$ python3 -q
>>> import numpy as np
>>> from numpy import linalg as LA
>>> np.set_printoptions(suppress=True, linewidth=100)
>>> data = np.load("x.npy")
>>> data
array([[0.3, 0. , 2. , 2. ],
       [2. , 0.3, 2. , 0. ],
       [0. , 0. , 2.3, 1. ],
       [0. , 0. , 2. , 2.3]])
>>> U, sigma, Vt = LA.svd(data)
>>> np.argmax(sigma[:-1] / (sigma[1:] + 1e-6)) + 1
np.int64(3)
>>> A2 = U[:, :3] @ np.diag(sigma[:3]) @ Vt[:3]
>>> np.round(LA.norm(data - A2, 2), 1), round(float(sigma[3]), 1)
(np.float64(0.0), 0.0)
>>> A2.round(1) + 0
array([[0.3, 0. , 2. , 2. ],
       [2. , 0.3, 2. , 0. ],
       [0. , 0. , 2.3, 1. ],
       [0. , 0. , 2. , 2.3]])
>>> G = data.T @ data
>>> np.round(LA.eigvalsh(G)[::-1], 1) + 0
array([26. ,  5.2,  0.6,  0. ])
>>> np.round(np.diag(G), 1)
array([ 4.1,  0.1, 17.3, 10.3])
>>> LA.matrix_rank(G)
np.int64(4)
>>> [round(float(x), 1) for x in LA.svd(data, compute_uv=False)[:3]]
[5.1, 2.3, 0.8]
>>> round(LA.norm(data, 2) / LA.norm(data), 1)
np.float64(0.9)
>>> LA.cond(data) > 100
np.True_
>>> round(np.log10(LA.cond(data)))
2
>>> np.argsort(-LA.norm(data, axis=0).round(6), kind="stable")[:3]
array([2, 3, 0])
>>> np.round(np.abs(LA.svd(data)[2][-1]), 1) + 0
array([0.1, 1. , 0. , 0. ])
>>> E = np.loadtxt("test4.csv", delimiter=",")
>>> E
array([[1., 4., 3.],
       [1., 4., 3.],
       [2., 5., 4.],
       [2., 5., 4.]])
>>> U, sigma, Vt = LA.svd(E)
>>> sigma.round(1) + 0
array([11.9,  0.6,  0. ])
>>> A2 = U[:, :2] @ np.diag(sigma[:2]) @ Vt[:2]
>>> round(LA.norm(E - A2) / LA.norm(E), 1)
np.float64(0.0)
>>> LA.matrix_rank(E, rtol=0.05)
np.int64(2)
>>> LA.matrix_rank(A2)
np.int64(2)
>>> round(np.abs(E - A2).max(), 1)
np.float64(0.0)
>>> A2.round(1)
array([[1., 4., 3.],
       [1., 4., 3.],
       [2., 5., 4.],
       [2., 5., 4.]])
